>>> import numpy as np
>>> np.set_printoptions(precision=3, suppress=True, linewidth=120, floatmode="fixed")
>>> rd = lambda a: np.round(a, 3) + 0
>>> feats = np.loadtxt("data.csv", delimiter=",")
>>> feats
array([[-0.257, -2.913,  0.669],
       [ 1.800, -1.460, -1.905],
       [-0.737,  2.017,  2.095],
       [-2.416, -1.002, -1.469],
       [ 2.900, -0.340,  0.689],
       [-2.596, -0.018,  1.503],
       [-2.483,  0.358, -1.645],
       [-0.465,  2.950, -0.285],
       [ 2.272, -1.479,  1.284],
       [-0.759, -1.032, -2.713],
       [-2.387,  1.642, -0.777],
       [ 2.279, -1.415,  1.344],
       [-0.500,  2.639, -1.337],
       [ 0.691, -2.884,  0.453],
       [ 0.343,  0.291,  2.966],
       [-2.124, -0.256, -2.103],
       [ 2.201, -0.874, -1.841],
       [ 2.972, -0.333,  0.243],
       [ 1.401, -2.613,  0.456],
       [ 1.483, -2.607,  0.073],
       [-0.856, -2.818,  0.573],
       [ 1.204, -2.341,  1.439],
       [ 0.169, -0.809, -2.884],
       [ 2.520,  1.178, -1.123],
       [ 2.011,  1.036,  1.971],
       [ 0.935, -0.332,  2.831],
       [ 1.727, -1.934, -1.508],
       [-2.993,  0.152, -0.147],
       [-0.996, -0.204,  2.823]])
>>> M2 = np.c_[feats[:, :2] @ np.array([[2, 2], [1, 2]]), np.array([-1, -2, 0, -2, 2, -2, 0, 0, -2, 1, 0, -2, 1, 2, -2, -2, -2, 2, -2, 0, -2, 0, 0, 2, 1, 0, 1, -2, 2])]
>>> rd(M2)
array([[-3.427, -6.340, -1.000],
       [ 2.140,  0.680, -2.000],
       [ 0.543,  2.560,  0.000],
       [-5.834, -6.836, -2.000],
       [ 5.460,  5.120,  2.000],
       [-5.210, -5.228, -2.000],
       [-4.608, -4.250,  0.000],
       [ 2.020,  4.970,  0.000],
       [ 3.065,  1.586, -2.000],
       [-2.550, -3.582,  1.000],
       [-3.132, -1.490,  0.000],
       [ 3.143,  1.728, -2.000],
       [ 1.639,  4.278,  1.000],
       [-1.502, -4.386,  2.000],
       [ 0.977,  1.268, -2.000],
       [-4.504, -4.760, -2.000],
       [ 3.528,  2.654, -2.000],
       [ 5.611,  5.278,  2.000],
       [ 0.189, -2.424, -2.000],
       [ 0.359, -2.248,  0.000],
       [-4.530, -7.348, -2.000],
       [ 0.067, -2.274,  0.000],
       [-0.471, -1.280,  0.000],
       [ 6.218,  7.396,  2.000],
       [ 5.058,  6.094,  1.000],
       [ 1.538,  1.206,  0.000],
       [ 1.520, -0.414,  1.000],
       [-5.834, -5.682, -2.000],
       [-2.196, -2.400,  2.000]])
>>> rd(np.linalg.norm(M2 - feats @ np.linalg.lstsq(feats, M2)[0], axis=0))
array([0.000, 0.000, 7.422])
>>> np.linalg.matrix_rank(M2)
np.int64(3)
